% python3 -q
>>> import numpy as np
>>> np.set_printoptions(precision=2, suppress=True, linewidth=140, floatmode="fixed")
>>> K = np.load("mat.npy")
>>> K
array([[ 0.10, -0.10,  1.20],
       [ 0.00, -1.80, -1.70],
       [-0.09, -1.88, -1.71]])
>>> Uu, s, Vt = np.linalg.svd(K)
>>> s
array([3.63, 0.93, 0.07])
>>> np.argmax(s[:-1] / (s[1:] + 1e-6)) + 1
np.int64(2)
>>> other = Uu[:, :2] @ np.diag(s[:2]) @ Vt[:2]
>>> round(np.linalg.norm(K - other, 2), 2), round(float(s[2]), 2)
(np.float64(0.07), 0.07)
>>> round(float(np.abs(K - other).max()), 2)
0.05
>>> other = K / np.linalg.norm(K, axis=1, keepdims=True)
>>> cov = other @ other.T
>>> print(cov)
[[ 1.00 -0.62 -0.61]
 [-0.62  1.00  1.00]
 [-0.61  1.00  1.00]]
>>> cov[0]
array([ 1.00, -0.62, -0.61])
>>> J = np.tanh(np.array([[0.4, 1.0],
...     [0.6, -0.1],
...     [-0.3, 0.2],
...     [-2.6, -0.8],
...     [-1.4, -0.1],
...     [0.0, -1.3],
...     [1.3, 0.2],
...     [0.4, 0.4],
...     [1.1, 2.3],
...     [-0.3, 1.0],
...     [0.5, 0.7],
...     [-0.7, -0.5],
...     [0.1, -0.6],
...     [-1.0, 2.1],
...     [1.6, 0.3],
...     [-0.5, 1.3],
...     [-0.1, -1.6],
...     [-0.7, 1.6],
...     [1.3, -0.2],
...     [2.1, 1.0],
...     [-1.5, -1.1],
...     [0.4, 1.2],
...     [-0.6, 0.4],
...     [0.4, 0.2],
...     [-1.1, -0.2]]) @ np.array([[1.7, -1.9, 1.2], [0.6, -0.7, 0.4]]))
>>> J
array([[ 0.86, -0.90,  0.71],
       [ 0.74, -0.79,  0.59],
       [-0.37,  0.41, -0.27],
       [-1.00,  1.00, -1.00],
       [-0.98,  0.99, -0.94],
       [-0.65,  0.72, -0.48],
       [ 0.98, -0.99,  0.93],
       [ 0.73, -0.78,  0.56],
       [ 1.00, -1.00,  0.98],
       [ 0.09, -0.13,  0.04],
       [ 0.85, -0.89,  0.71],
       [-0.90,  0.93, -0.78],
       [-0.19,  0.23, -0.12],
       [-0.41,  0.41, -0.35],
       [ 0.99, -1.00,  0.97],
       [-0.07,  0.04, -0.08],
       [-0.81,  0.86, -0.64],
       [-0.23,  0.21, -0.20],
       [ 0.97, -0.98,  0.90],
       [ 1.00, -1.00,  0.99],
       [-1.00,  1.00, -0.98],
       [ 0.89, -0.92,  0.74],
       [-0.65,  0.70, -0.51],
       [ 0.66, -0.72,  0.51],
       [-0.96,  0.98, -0.89]])
>>> cov = np.cov(J, rowvar=False)
>>> cov
array([[ 0.63, -0.65,  0.57],
       [-0.65,  0.67, -0.58],
       [ 0.57, -0.58,  0.51]])
>>> cov.shape
(3, 3)
>>> np.argwhere(np.triu(np.abs(np.corrcoef(J.T)) > 0.8, 1))
array([[0, 1],
       [0, 2],
       [1, 2]])
>>> np.corrcoef(J.T)
array([[ 1.00, -1.00,  1.00],
       [-1.00,  1.00, -0.99],
       [ 1.00, -0.99,  1.00]])
>>> print(round(float(np.corrcoef(J[:, 0], J[:, 1])[0, 1]), 2))
-1.0
>>> np.argsort(-J.std(axis=0).round(6), kind="stable")
array([1, 0, 2])
>>> np.round(np.polyfit(J[:, 0], J[:, 1], 1), 2) + 0
array([-1.03,  0.00])
>>> np.median(J, axis=0)
array([-0.07,  0.04, -0.08])
>>> other = np.c_[J[:, :2] @ np.array([[-4, -5], [-1, 1]]), np.array([-3, -1, 3, 1, 2, 3, 2, -2, 1, 2, -3, -3, 0, 2, 2, -3, -2, 2, -3, -1, 1, -3, -2, -2, 0])]
>>> other
array([[-2.53, -5.18, -3.00],
       [-2.19, -4.51, -1.00],
       [ 1.08,  2.26,  3.00],
       [ 3.00,  6.00,  1.00],
       [ 2.95,  5.92,  2.00],
       [ 1.89,  3.98,  3.00],
       [-2.94, -5.90,  2.00],
       [-2.13, -4.41, -2.00],
       [-2.99, -5.98,  1.00],
       [-0.23, -0.58,  2.00],
       [-2.52, -5.16, -3.00],
       [ 2.68,  5.45, -3.00],
       [ 0.52,  1.16,  0.00],
       [ 1.25,  2.47,  2.00],
       [-2.98, -5.97,  2.00],
       [ 0.24,  0.39, -3.00],
       [ 2.38,  4.92, -2.00],
       [ 0.70,  1.34,  2.00],
       [-2.90, -5.83, -3.00],
       [-3.00, -6.00, -1.00],
       [ 2.99,  5.98,  1.00],
       [-2.62, -5.35, -3.00],
       [ 1.91,  3.96, -2.00],
       [-1.94, -4.04, -2.00],
       [ 2.88,  5.79,  0.00]])
>>> np.round(np.linalg.lstsq(J, other[:, 0])[0], 2) + 0
array([-4.00, -1.00,  0.00])
>>> np.linalg.matrix_rank(np.c_[J, other])
np.int64(4)
>>> np.linalg.norm(np.linalg.qr(J)[0].T @ other, axis=0) ** 2 / ((other ** 2).sum(axis=0) + 1e-12)
array([1.00, 1.00, 0.15])
>>> M = np.loadtxt("w.csv", delimiter=",")
>>> M
array([[ 1.00,  7.00],
       [-3.00,  3.00],
       [-1.00,  5.00]])
>>> lab = J[:, 2] > np.median(J[:, 2])
>>> r0 = J[lab].mean(axis=0) - J[~lab].mean(axis=0)
>>> ((J - J.mean(axis=0)) @ r0 > 0).astype(int)
array([1, 1, 0, 0, 0, 0, 1, 1, 1, 1, 1, 0, 0, 0, 1, 0, 0, 0, 1, 1, 0, 1, 0, 1, 0])
>>> lab.astype(int)
array([1, 1, 0, 0, 0, 0, 1, 1, 1, 1, 1, 0, 0, 0, 1, 0, 0, 0, 1, 1, 0, 1, 0, 1, 0])
>>> x = np.array([0, 8])
>>> target = M @ x
>>> target
array([56.00, 24.00, 40.00])
>>> np.round(np.linalg.pinv(M) @ M, 2) + 0
array([[1.00, 0.00],
       [0.00, 1.00]])
>>> np.linalg.solve(M.T @ M, M.T @ target)
array([0.00, 8.00])
>>> rng = np.random.default_rng(933)
>>> target = target + 0.3 * rng.normal(size=3)
>>> target
array([56.17, 24.13, 39.62])
>>> coef, *_ = np.linalg.lstsq(M, target)
>>> coef
array([0.01, 8.00])
>>> round(float(np.linalg.norm(target - M @ coef)), 2)
0.43
